$ python -q
>>> import numpy as np
>>> np.set_printoptions(precision=3, suppress=True, linewidth=100, legacy="1.25")
>>> rnd = lambda a: np.round(a, 3) + 0
>>> F = np.array([[0.9, 2.0, 1.0, -0.9, 1.1, -0.6, -0.2, -2.0, -2.0, 1.2, -1.4, -1.4],
...     [0.6, 1.0, 1.4, -0.2, 1.2, 0.0, 0.6, -0.9, 0.3, 0.2, -0.7, -1.7],
...     [0.6, -0.8, 0.6, 0.4, 0.7, 0.1, 1.7, 0.0, 0.7, 0.6, -0.5, -0.3],
...     [-0.3, 0.2, 3.3, 2.2, -0.5, -1.4, -0.4, -1.3, 1.0, -1.5, 1.6, -0.4],
...     [-1.0, -0.4, 0.3, -1.0, 0.6, -1.3, 0.1, 0.2, 1.1, -0.1, -0.6, -0.8],
...     [0.9, 0.2, -1.7, -1.1, -0.3, 0.8, 1.8, 1.1, -0.4, 0.2, -0.7, 1.0],
...     [-0.1, -1.1, -1.1, -0.9, -0.4, 0.3, 0.0, 1.0, 2.2, -0.2, -1.0, -0.8],
...     [-0.2, -1.3, 0.0, -0.2, 0.0, -1.6, -0.4, 0.8, -1.3, 1.6, 0.3, 0.4]])
>>> rng = np.random.default_rng(41582)
>>> F[7] = F[0] + 0.3 * rng.normal(size=12)
>>> rnd(F)
array([[ 0.9  ,  2.   ,  1.   , -0.9  ,  1.1  , -0.6  , -0.2  , -2.   , -2.   ,  1.2  , -1.4  ,
        -1.4  ],
       [ 0.6  ,  1.   ,  1.4  , -0.2  ,  1.2  ,  0.   ,  0.6  , -0.9  ,  0.3  ,  0.2  , -0.7  ,
        -1.7  ],
       [ 0.6  , -0.8  ,  0.6  ,  0.4  ,  0.7  ,  0.1  ,  1.7  ,  0.   ,  0.7  ,  0.6  , -0.5  ,
        -0.3  ],
       [-0.3  ,  0.2  ,  3.3  ,  2.2  , -0.5  , -1.4  , -0.4  , -1.3  ,  1.   , -1.5  ,  1.6  ,
        -0.4  ],
       [-1.   , -0.4  ,  0.3  , -1.   ,  0.6  , -1.3  ,  0.1  ,  0.2  ,  1.1  , -0.1  , -0.6  ,
        -0.8  ],
       [ 0.9  ,  0.2  , -1.7  , -1.1  , -0.3  ,  0.8  ,  1.8  ,  1.1  , -0.4  ,  0.2  , -0.7  ,
         1.   ],
       [-0.1  , -1.1  , -1.1  , -0.9  , -0.4  ,  0.3  ,  0.   ,  1.   ,  2.2  , -0.2  , -1.   ,
        -0.8  ],
       [ 1.528,  1.974,  0.12 , -0.738,  0.969, -1.085,  0.376, -2.053, -2.21 ,  1.168, -1.304,
        -0.985]])
>>> M2 = F / np.sqrt((F ** 2).mean(axis=1, keepdims=True))
>>> rnd(M2[1])
array([ 0.675,  1.125,  1.575, -0.225,  1.35 ,  0.   ,  0.675, -1.013,  0.338,  0.225, -0.788,
       -1.913])
>>> np.linalg.matrix_rank(M2) == np.linalg.matrix_rank(F)
True
>>> rnd(F.ravel(order="F"))
array([ 0.9  ,  0.6  ,  0.6  , -0.3  , -1.   ,  0.9  , -0.1  ,  1.528,  2.   ,  1.   , -0.8  ,
        0.2  , -0.4  ,  0.2  , -1.1  ,  1.974,  1.   ,  1.4  ,  0.6  ,  3.3  ,  0.3  , -1.7  ,
       -1.1  ,  0.12 , -0.9  , -0.2  ,  0.4  ,  2.2  , -1.   , -1.1  , -0.9  , -0.738,  1.1  ,
        1.2  ,  0.7  , -0.5  ,  0.6  , -0.3  , -0.4  ,  0.969, -0.6  ,  0.   ,  0.1  , -1.4  ,
       -1.3  ,  0.8  ,  0.3  , -1.085, -0.2  ,  0.6  ,  1.7  , -0.4  ,  0.1  ,  1.8  ,  0.   ,
        0.376, -2.   , -0.9  ,  0.   , -1.3  ,  0.2  ,  1.1  ,  1.   , -2.053, -2.   ,  0.3  ,
        0.7  ,  1.   ,  1.1  , -0.4  ,  2.2  , -2.21 ,  1.2  ,  0.2  ,  0.6  , -1.5  , -0.1  ,
        0.2  , -0.2  ,  1.168, -1.4  , -0.7  , -0.5  ,  1.6  , -0.6  , -0.7  , -1.   , -1.304,
       -1.4  , -1.7  , -0.3  , -0.4  , -0.8  ,  1.   , -0.8  , -0.985])
>>> T = F.reshape(8, 2, -1)
>>> T.shape
(8, 2, 6)
>>> X = np.load("dump.npy")
>>> rnd(X)
array([[0.167, 0.056, 0.167, 0.   , 0.111, 0.111, 0.111, 0.   , 0.111, 0.   , 0.167],
       [0.071, 0.214, 0.214, 0.071, 0.071, 0.071, 0.071, 0.143, 0.   , 0.071, 0.   ],
       [0.091, 0.091, 0.182, 0.091, 0.045, 0.   , 0.091, 0.091, 0.136, 0.136, 0.045],
       [0.158, 0.053, 0.158, 0.158, 0.053, 0.158, 0.   , 0.   , 0.053, 0.158, 0.053],
       [0.077, 0.077, 0.077, 0.115, 0.077, 0.077, 0.115, 0.115, 0.115, 0.077, 0.077],
       [0.13 , 0.043, 0.087, 0.087, 0.087, 0.087, 0.087, 0.13 , 0.13 , 0.043, 0.087],
       [0.118, 0.059, 0.   , 0.176, 0.118, 0.059, 0.118, 0.   , 0.118, 0.176, 0.059],
       [0.136, 0.   , 0.136, 0.045, 0.091, 0.045, 0.136, 0.091, 0.136, 0.045, 0.136],
       [0.083, 0.125, 0.042, 0.125, 0.083, 0.125, 0.125, 0.125, 0.083, 0.083, 0.   ],
       [0.167, 0.056, 0.   , 0.   , 0.056, 0.056, 0.056, 0.167, 0.056, 0.222, 0.167],
       [0.048, 0.143, 0.143, 0.143, 0.143, 0.048, 0.048, 0.048, 0.048, 0.143, 0.048]])
>>> # a transition matrix
>>> x0 = np.array([5, 6, 1, 5, 4, 4, 6, 6, 9, 5, 3])
>>> target = X @ x0
>>> rnd(target)
array([4.389, 4.429, 4.955, 4.316, 5.154, 5.087, 5.353, 4.818, 5.333, 5.056, 4.571])
>>> rnd(np.linalg.solve(X, X[:, 2]))
array([0., 0., 1., 0., 0., 0., 0., 0., 0., 0., 0.])
>>> rnd(np.linalg.solve(X, target))
array([5., 6., 1., 5., 4., 4., 6., 6., 9., 5., 3.])
>>> rnd(np.sort(np.abs(np.linalg.eigvals(X)))[::-1])
array([1.   , 0.185, 0.185, 0.147, 0.118, 0.118, 0.105, 0.105, 0.098, 0.053, 0.043])
>>> p = np.eye(11)[8]
>>> for _ in range(7):
...     p = p @ X
...     print(p.round(3))
... 
[0.083 0.125 0.042 0.125 0.083 0.125 0.125 0.125 0.083 0.083 0.   ]
[0.122 0.076 0.106 0.091 0.082 0.083 0.089 0.083 0.091 0.099 0.078]
[0.117 0.081 0.11  0.088 0.084 0.076 0.088 0.08  0.092 0.104 0.08 ]
[0.116 0.082 0.11  0.088 0.084 0.076 0.087 0.081 0.091 0.106 0.079]
[0.116 0.082 0.11  0.088 0.084 0.075 0.087 0.081 0.091 0.106 0.08 ]
[0.116 0.082 0.11  0.088 0.084 0.075 0.087 0.081 0.091 0.106 0.08 ]
[0.116 0.082 0.11  0.088 0.084 0.075 0.087 0.081 0.091 0.106 0.08 ]
>>> A = np.abs(np.array([[-2, -1, 1, -3, 1, 3, -2, 0],
...     [3, -3, -3, 1, 0, 2, -2, -2],
...     [-2, -1, -2, 2, -2, -3, -2, 1],
...     [3, -1, -1, 2, -3, 3, 2, -1],
...     [-1, 2, 3, 2, -3, 2, -3, -2],
...     [2, -3, 2, -2, 0, 3, 1, 2],
...     [-3, -3, -2, -3, -1, 2, 3, 0],
...     [-3, -2, -2, 2, 2, -2, -3, 3]])) + np.eye(8)
>>> A = A / A.sum(axis=1, keepdims=True)
>>> print(rnd(A))
[[0.214 0.071 0.071 0.214 0.071 0.214 0.143 0.   ]
 [0.176 0.235 0.176 0.059 0.    0.118 0.118 0.118]
 [0.125 0.062 0.188 0.125 0.125 0.188 0.125 0.062]
 [0.176 0.059 0.059 0.176 0.176 0.176 0.118 0.059]
 [0.053 0.105 0.158 0.105 0.211 0.105 0.158 0.105]
 [0.125 0.188 0.125 0.125 0.    0.25  0.062 0.125]
 [0.167 0.167 0.111 0.167 0.056 0.111 0.222 0.   ]
 [0.15  0.1   0.1   0.1   0.1   0.1   0.15  0.2  ]]
>>> O, V = np.linalg.qr(A[:, :3])[0], np.linalg.qr(A[:, 3:])[0]
>>> s = np.linalg.svd(O.T @ V, compute_uv=False)
>>> rnd(s)
array([0.999, 0.946, 0.729])
>>> rnd(np.degrees(np.arccos(s.clip(0, 1))))
array([ 2.065, 18.898, 43.188])
>>> rnd(np.linalg.norm(O @ O.T - V @ V.T, 2))
1.0
>>> M2 = np.array([[3, 3, 8],
...     [9, 1, 5],
...     [7, 5, 3],
...     [7, 9, 8],
...     [7, 3, 0],
...     [7, 5, 6],
...     [4, 3, 6],
...     [3, 6, 3]])
>>> np.linalg.matrix_rank(np.vstack([A, M2.T]))
8
>>> np.linalg.matrix_rank(A @ M2)
3
>>> M2 = A + rng.integers(-2, 3, (8, 7)) @ rng.integers(-2, 3, (7, 8))
>>> rnd(M2)
array([[ -2.786,   0.071,  -3.929,   2.214,   0.071,   3.214,   3.143,  -2.   ],
       [ -4.824,   3.235,  -2.824,   1.059,   0.   ,  -2.882,  -0.882,   1.118],
       [ -8.875,   0.062,  -2.812,   8.125,   0.125,   0.188,   4.125,   1.062],
       [ -0.824,   3.059,   2.059,  -2.824,   1.176,   6.176,   7.118,   8.059],
       [ -0.947,   2.105,  -7.842,  -2.895,  -5.789,  -0.895,  -4.842,   1.105],
       [  1.125, -13.812,   7.125,  11.125,  13.   ,   7.25 ,  13.062,  -1.875],
       [ -3.833,   8.167,   3.111,   1.167,  -5.944,   3.111,   3.222,  -4.   ],
       [ -0.85 ,   1.1  ,  -7.9  ,  -1.9  ,   0.1  ,  -6.9  ,  -7.85 ,  -0.8  ]])
>>> print(rnd(M2 - A))
[[ -3.   0.  -4.   2.   0.   3.   3.  -2.]
 [ -5.   3.  -3.   1.   0.  -3.  -1.   1.]
 [ -9.   0.  -3.   8.   0.   0.   4.   1.]
 [ -1.   3.   2.  -3.   1.   6.   7.   8.]
 [ -1.   2.  -8.  -3.  -6.  -1.  -5.   1.]
 [  1. -14.   7.  11.  13.   7.  13.  -2.]
 [ -4.   8.   3.   1.  -6.   3.   3.  -4.]
 [ -1.   1.  -8.  -2.   0.  -7.  -8.  -1.]]
>>> print(np.abs(M2 - A).sum(axis=1))
[17. 17. 25. 31. 27. 68. 32. 28.]
>>> np.linalg.matrix_rank(M2 - A, tol=1e-8)
7
>>> rnd(np.linalg.svd(M2 - A, compute_uv=False))
array([31.663, 16.822, 15.392, 10.565,  6.736,  3.666,  0.352,  0.   ])
